% python3 -q
>>> import numpy as np
>>> np.set_printoptions(precision=3, suppress=True, linewidth=120, legacy="1.25")
>>> J = np.load("arr.npy")
>>> J
array([[ 1, -1,  1, -1],
       [ 1,  0,  0,  0],
       [ 1,  1,  1,  1],
       [ 1,  2,  4,  8]])
>>> # row 3 dominates
>>> hat = np.triu(np.array([[1, -2, 0, 0], [-1, 1, 1, -2], [1, -1, -2, 1], [-1, -1, 1, -1]]), 1) + np.eye(4)
>>> M2 = hat @ J @ np.linalg.inv(hat)
>>> round(float(np.linalg.det(M2)), 3)
12.0
>>> np.poly(M2)
array([  1., -10.,  14.,  -2.,  12.])
>>> np.trace(M2), np.trace(J)
(10.0, 10)
>>> mat = np.load("w.npy")
>>> mat
array([[ -1.878,  -4.064,  -1.113,  -6.421,  -9.522,   7.66 ,  -7.705,   3.056],
       [ -1.656,  -5.729,  -0.369,  -7.36 ,  -9.653,   7.678,  -8.573,   2.556],
       [ -1.667,  -5.664,  -0.006,  -6.394,  -9.986,   6.216,  -6.281,   2.297],
       [ -0.745,  -5.867,  -0.737,  -4.546,  -8.271,   4.281,  -9.283,   3.688],
       [ -4.115,  -6.934,   0.966,  -5.949,  -7.966,   6.59 ,  -8.962,   4.521],
       [ -4.29 ,  -5.647,   1.613,  -5.904, -10.204,   8.465,  -7.394,   2.229],
       [ -2.597,  -5.661,  -1.015,  -6.868,  -8.391,   8.017,  -5.368,   4.362],
       [ -2.717,  -5.089,  -0.402,  -6.368, -10.452,   6.569, -10.612,   5.344],
       [ -3.021,  -5.952,   0.258,  -8.726,  -9.666,   6.47 ,  -9.512,   5.582],
       [ -2.522,  -5.672,  -0.84 ,  -6.977,  -8.095,   5.991,  -6.422,   2.117],
       [ -3.494,  -6.414,  -0.871,  -5.698,  -7.619,   6.634,  -8.006,   2.686],
       [ -2.961,  -4.744,   1.363,  -5.558,  -9.238,   8.261,  -8.871,   3.61 ],
       [ -3.567,  -6.352,  -0.52 ,  -6.659,  -8.513,   7.083,  -7.409,   2.917],
       [ -4.786,  -5.016,   0.928,  -6.858,  -9.713,   4.683,  -8.495,   4.108],
       [ -3.027,  -6.826,   1.38 ,  -5.37 ,  -8.727,   5.995, -10.   ,   3.809],
       [ -3.18 ,  -4.601,  -0.818,  -6.812,  -8.91 ,   6.833,  -8.853,   3.173],
       [ -1.297,  -6.307,   1.532,  -5.941,  -9.029,   5.38 ,  -9.41 ,   4.034],
       [ -2.329,  -6.056,  -1.727,  -5.933,  -7.947,   6.508,  -9.892,   3.809],
       [ -4.568,  -5.594,   1.042,  -5.877,  -9.135,   6.216,  -8.155,   3.576],
       [ -3.736,  -6.27 ,   0.104,  -5.498,  -8.468,   7.296, -10.186,   4.893],
       [ -3.103,  -6.053,   0.366,  -6.386,  -7.327,   6.202,  -9.618,   3.184],
       [ -4.166,  -6.329,  -1.08 ,  -6.03 ,  -9.26 ,   6.365,  -7.158,   3.247],
       [ -3.838,  -6.631,   0.554,  -8.048,  -9.657,   5.27 ,  -7.921,   2.343],
       [ -4.602,  -7.439,  -0.874,  -5.781,  -8.65 ,   6.088,  -7.34 ,   4.039],
       [ -2.318,  -4.866,  -0.232,  -7.062,  -8.863,   6.78 ,  -9.54 ,   2.696],
       [ -4.098,  -4.75 ,  -0.856, -10.032,  -9.851,   6.999,  -7.602,   1.852],
       [ -3.257,  -5.407,   1.012,  -6.41 , -10.315,   5.745,  -8.262,   3.248],
       [ -3.284,  -6.038,   0.453,  -6.123, -11.052,   6.731, -11.367,   2.702],
       [ -3.852,  -6.409,   0.683,  -5.938,  -9.445,   6.33 ,  -9.156,   3.193],
       [ -2.439,  -5.043,  -0.148,  -7.301,  -8.616,   5.173,  -9.299,   3.537],
       [ -3.36 ,  -6.22 ,  -0.71 ,  -7.484,  -7.677,   7.031,  -8.732,   0.67 ],
       [ -5.592,  -5.366,  -1.854,  -5.602,  -8.334,   5.371,  -8.072,   1.919],
       [ -2.145,  -6.168,  -1.114,  -5.647, -10.491,   5.53 ,  -7.395,   2.686],
       [ -3.256,  -5.816,   0.008,  -5.445,  -8.489,   4.789,  -7.413,   0.802],
       [ -2.561,  -4.942,  -0.568,  -6.955,  -7.683,   7.001,  -9.988,   4.536],
       [ -3.312,  -6.149,  -0.509,  -7.385,  -7.58 ,   6.135,  -8.711,   3.604]])
>>> M2 = mat / np.sqrt((mat ** 2).mean(axis=1, keepdims=True))
>>> np.linalg.norm(M2, axis=1)
array([2.828, 2.828, 2.828, 2.828, 2.828, 2.828, 2.828, 2.828, 2.828, 2.828, 2.828, 2.828, 2.828, 2.828, 2.828, 2.828,
       2.828, 2.828, 2.828, 2.828, 2.828, 2.828, 2.828, 2.828, 2.828, 2.828, 2.828, 2.828, 2.828, 2.828, 2.828, 2.828,
       2.828, 2.828, 2.828, 2.828])
>>> M2[28]
array([-0.614, -1.021,  0.109, -0.946, -1.505,  1.009, -1.459,  0.509])
>>> np.linalg.matrix_rank(mat - mat.mean(axis=1, keepdims=True))
7
>>> np.linalg.matrix_rank(mat, rtol=0.1)
1
>>> round(np.linalg.norm(mat, 2) / np.linalg.norm(mat), 3)
0.988
>>> [round(float(x), 3) for x in np.linalg.svd(mat, compute_uv=False)[:3]]
[102.343, 8.423, 6.526]
>>> round(np.log10(np.linalg.cond(mat)))
1
>>> np.argsort(-np.linalg.norm(mat, axis=0).round(6), kind="stable")[:3]
array([4, 6, 3])
>>> Ac = mat - mat.mean(axis=0)
>>> left, sv, Vt = np.linalg.svd(Ac, full_matrices=False)
>>> np.searchsorted(np.cumsum(sv ** 2) / (sv ** 2).sum(), 0.9) + 1
7
>>> np.linalg.matrix_rank(Ac)
8
>>> np.abs(Vt[0]).argmax()
6
>>> np.abs(left[:, 0]).argmax()
7
>>> np.round(Ac.mean(axis=0), 3) + 0
array([0., 0., 0., 0., 0., 0., 0., 0.])
>>> basis = mat[[4, 17]].astype(float)
>>> for _ in range(5):
...     idx = np.linalg.norm(mat[:, None] - basis, axis=-1).argmin(axis=1)
...     basis = np.array([mat[idx == j].mean(axis=0) for j in range(2)])
... 
>>> idx
array([1, 1, 1, 1, 0, 0, 1, 0, 0, 1, 1, 0, 1, 0, 0, 1, 0, 1, 0, 0, 0, 1, 1, 1, 1, 1, 0, 0, 0, 1, 1, 1, 1, 1, 0, 1])
>>> np.abs(basis[1] - basis[0]).argmax()
2
>>> basis[1] - basis[0]
array([ 0.383,  0.06 , -1.422, -0.385,  0.448, -0.223,  1.381, -1.14 ])
>>> m1 = np.load("case17.npy")
>>> m1
array([[0, 0, 1, 0, 1, 0, 1],
       [0, 0, 1, 0, 1, 0, 0],
       [1, 1, 0, 0, 1, 0, 1],
       [0, 0, 0, 0, 0, 1, 0],
       [1, 1, 1, 0, 0, 0, 0],
       [0, 0, 0, 1, 0, 0, 0],
       [1, 0, 1, 0, 0, 0, 0]])
>>> # 2 blocks once reordered
>>> np.trace(m1 @ m1 @ m1) // 6
3
>>> np.argwhere(np.triu(m1))
array([[0, 2],
       [0, 4],
       [0, 6],
       [1, 2],
       [1, 4],
       [2, 4],
       [2, 6],
       [3, 5]])
>>> L = np.diag(m1.sum(axis=1)) - m1
>>> round(np.linalg.det(L[1:, 1:]))
0
>>> (np.linalg.eigvalsh(L) < 1e-8).sum()
2
>>> L
array([[ 3,  0, -1,  0, -1,  0, -1],
       [ 0,  2, -1,  0, -1,  0,  0],
       [-1, -1,  4,  0, -1,  0, -1],
       [ 0,  0,  0,  1,  0, -1,  0],
       [-1, -1, -1,  0,  3,  0,  0],
       [ 0,  0,  0, -1,  0,  1,  0],
       [-1,  0, -1,  0,  0,  0,  2]])
>>> ev, V = np.linalg.eigh(m1)
>>> x = np.array([0, 0, 0, 2, 0, 1, 0])
>>> x @ m1 @ x
4
>>> np.round(V * np.abs(ev) @ V.T, 3) + 0
array([[1.467, 0.691, 0.542, 0.   , 0.126, 0.   , 0.244],
       [0.691, 1.169, 0.15 , 0.   , 0.244, 0.   , 0.274],
       [0.542, 0.15 , 1.835, 0.   , 0.542, 0.   , 0.15 ],
       [0.   , 0.   , 0.   , 1.   , 0.   , 0.   , 0.   ],
       [0.126, 0.244, 0.542, 0.   , 1.467, 0.   , 0.691],
       [0.   , 0.   , 0.   , 0.   , 0.   , 1.   , 0.   ],
       [0.244, 0.274, 0.15 , 0.   , 0.691, 0.   , 1.169]])
>>> (np.sign(V[:, -1].round(6)) == np.sign(V[0, -1].round(6))).astype(int)
array([1, 1, 1, 0, 1, 0, 1])
>>> x @ m1 @ x / (x @ x), round(ev[0], 3), np.round(ev[-1], 3)
(0.8, -1.618, 2.935)
>>> np.abs(m1).sum(axis=1).max(), round(float(np.abs(ev).max()), 3)
(4, 2.935)
>>> np.linalg.eigvalsh(m1[1:, 1:])
array([-1.481, -1.   , -1.   ,  0.311,  1.   ,  2.17 ])
>>> ev, V = np.linalg.eigh(m1)
>>> (ev > 1e-8).sum(), (ev < -1e-8).sum()
(3, 4)
>>> np.linalg.eigvalsh(m1 @ m1)
array([0.214, 0.382, 1.   , 1.   , 2.169, 2.618, 8.617])
>>> ev
array([-1.618, -1.473, -1.   , -0.463,  0.618,  1.   ,  2.935])
>>> round(float(ev.sum()), 3), np.trace(m1)
(0.0, 0)
